$ python -q
>>> import numpy as np
>>> np.set_printoptions(precision=2, suppress=True, linewidth=140, legacy="1.25")
>>> X = np.diag(20 * np.array([0, 1, 3, 0, 2, 1, 1, 2, 2, 4, 2, 3])) + np.array([[0, 4, 3, 5, 4, 3, 3, 4, 2, 4, 5, 1],
...     [1, 2, 3, 0, 5, 0, 3, 5, 4, 0, 4, 5],
...     [3, 3, 1, 1, 0, 2, 4, 1, 4, 1, 4, 3],
...     [2, 0, 0, 1, 1, 1, 2, 1, 3, 1, 1, 3],
...     [0, 4, 3, 3, 0, 1, 5, 3, 1, 1, 2, 3],
...     [4, 1, 4, 3, 5, 4, 0, 4, 1, 5, 3, 3],
...     [2, 2, 3, 1, 0, 2, 2, 2, 0, 5, 1, 2],
...     [0, 3, 0, 3, 3, 5, 5, 4, 1, 2, 0, 0],
...     [5, 0, 0, 1, 2, 0, 2, 1, 3, 5, 2, 2],
...     [3, 5, 5, 3, 5, 4, 5, 2, 2, 5, 2, 1],
...     [5, 3, 0, 1, 3, 2, 4, 0, 3, 5, 4, 1],
...     [4, 5, 3, 5, 4, 5, 1, 4, 5, 3, 2, 3]])
>>> X
array([[ 0,  4,  3,  5,  4,  3,  3,  4,  2,  4,  5,  1],
       [ 1, 22,  3,  0,  5,  0,  3,  5,  4,  0,  4,  5],
       [ 3,  3, 61,  1,  0,  2,  4,  1,  4,  1,  4,  3],
       [ 2,  0,  0,  1,  1,  1,  2,  1,  3,  1,  1,  3],
       [ 0,  4,  3,  3, 40,  1,  5,  3,  1,  1,  2,  3],
       [ 4,  1,  4,  3,  5, 24,  0,  4,  1,  5,  3,  3],
       [ 2,  2,  3,  1,  0,  2, 22,  2,  0,  5,  1,  2],
       [ 0,  3,  0,  3,  3,  5,  5, 44,  1,  2,  0,  0],
       [ 5,  0,  0,  1,  2,  0,  2,  1, 43,  5,  2,  2],
       [ 3,  5,  5,  3,  5,  4,  5,  2,  2, 85,  2,  1],
       [ 5,  3,  0,  1,  3,  2,  4,  0,  3,  5, 44,  1],
       [ 4,  5,  3,  5,  4,  5,  1,  4,  5,  3,  2, 63]])
>>> x0 = np.array([-1, -3, -2, 2, 1, 2, -1, -1, -2, -3, -3, -1])
>>> np.einsum("ij,j->i", X, x0)
array([ -37, -101, -159,  -15,    8,   11,  -52,  -47, -113, -282, -163,  -94])
>>> (X @ x0).argmax()
5
>>> np.linalg.norm(X @ x0) <= np.linalg.norm(X, 2) * np.linalg.norm(x0) + 1e-9
True
>>> (X * x0).sum(axis=1)
array([ -37, -101, -159,  -15,    8,   11,  -52,  -47, -113, -282, -163,  -94])
>>> theta = np.radians(60)
>>> Rm = np.eye(12)
>>> Rm[0, 0] = Rm[3, 3] = np.cos(theta)
>>> Rm[0, 3], Rm[3, 0] = -np.sin(theta), np.sin(theta)
>>> Rm
array([[ 0.5 ,  0.  ,  0.  , -0.87,  0.  ,  0.  ,  0.  ,  0.  ,  0.  ,  0.  ,  0.  ,  0.  ],
       [ 0.  ,  1.  ,  0.  ,  0.  ,  0.  ,  0.  ,  0.  ,  0.  ,  0.  ,  0.  ,  0.  ,  0.  ],
       [ 0.  ,  0.  ,  1.  ,  0.  ,  0.  ,  0.  ,  0.  ,  0.  ,  0.  ,  0.  ,  0.  ,  0.  ],
       [ 0.87,  0.  ,  0.  ,  0.5 ,  0.  ,  0.  ,  0.  ,  0.  ,  0.  ,  0.  ,  0.  ,  0.  ],
       [ 0.  ,  0.  ,  0.  ,  0.  ,  1.  ,  0.  ,  0.  ,  0.  ,  0.  ,  0.  ,  0.  ,  0.  ],
       [ 0.  ,  0.  ,  0.  ,  0.  ,  0.  ,  1.  ,  0.  ,  0.  ,  0.  ,  0.  ,  0.  ,  0.  ],
       [ 0.  ,  0.  ,  0.  ,  0.  ,  0.  ,  0.  ,  1.  ,  0.  ,  0.  ,  0.  ,  0.  ,  0.  ],
       [ 0.  ,  0.  ,  0.  ,  0.  ,  0.  ,  0.  ,  0.  ,  1.  ,  0.  ,  0.  ,  0.  ,  0.  ],
       [ 0.  ,  0.  ,  0.  ,  0.  ,  0.  ,  0.  ,  0.  ,  0.  ,  1.  ,  0.  ,  0.  ,  0.  ],
       [ 0.  ,  0.  ,  0.  ,  0.  ,  0.  ,  0.  ,  0.  ,  0.  ,  0.  ,  1.  ,  0.  ,  0.  ],
       [ 0.  ,  0.  ,  0.  ,  0.  ,  0.  ,  0.  ,  0.  ,  0.  ,  0.  ,  0.  ,  1.  ,  0.  ],
       [ 0.  ,  0.  ,  0.  ,  0.  ,  0.  ,  0.  ,  0.  ,  0.  ,  0.  ,  0.  ,  0.  ,  1.  ]])
>>> Y = X @ Rm.T
>>> round(float(np.linalg.det(Rm)), 2), np.trace(Rm)
(1.0, 11.0)
>>> np.linalg.svd(X, compute_uv=False), np.linalg.svd(Y, compute_uv=False)
(array([89.43, 68.28, 59.17, 48.28, 44.85, 41.26, 37.75, 23.46, 20.81, 19.13,  4.2 ,  1.26]), array([89.43, 68.28, 59.17, 48.28, 44.85, 41.26, 37.75, 23.46, 20.81, 19.13,  4.2 ,  1.26]))
>>> np.abs(Y - X).max(axis=0)
array([6.33, 0.  , 0.  , 3.83, 0.  , 0.  , 0.  , 0.  , 0.  , 0.  , 0.  , 0.  ])
>>> mat = np.load("m.npy")
>>> mat
array([[ 0, -1,  0,  2,  4, -2, -2, -1],
       [ 1,  0,  2,  0, -1,  1, -3,  3],
       [ 0, -2,  0,  1, -1, -5, -3,  3],
       [-2,  0, -1,  0, -2, -2,  1, -4],
       [-4,  1,  1,  2,  0,  2, -1, -1],
       [ 2, -1,  5,  2, -2,  0,  0, -2],
       [ 2,  3,  3, -1,  1,  0,  0,  1],
       [ 1, -3, -3,  4,  1,  2, -1,  0]])
>>> T = np.stack([mat, 5 * mat, mat[::-1]])
>>> np.linalg.norm(T, axis=(1, 2))
array([16.43, 82.16, 16.43])
>>> np.linalg.matrix_rank(T)
array([8, 8, 8])
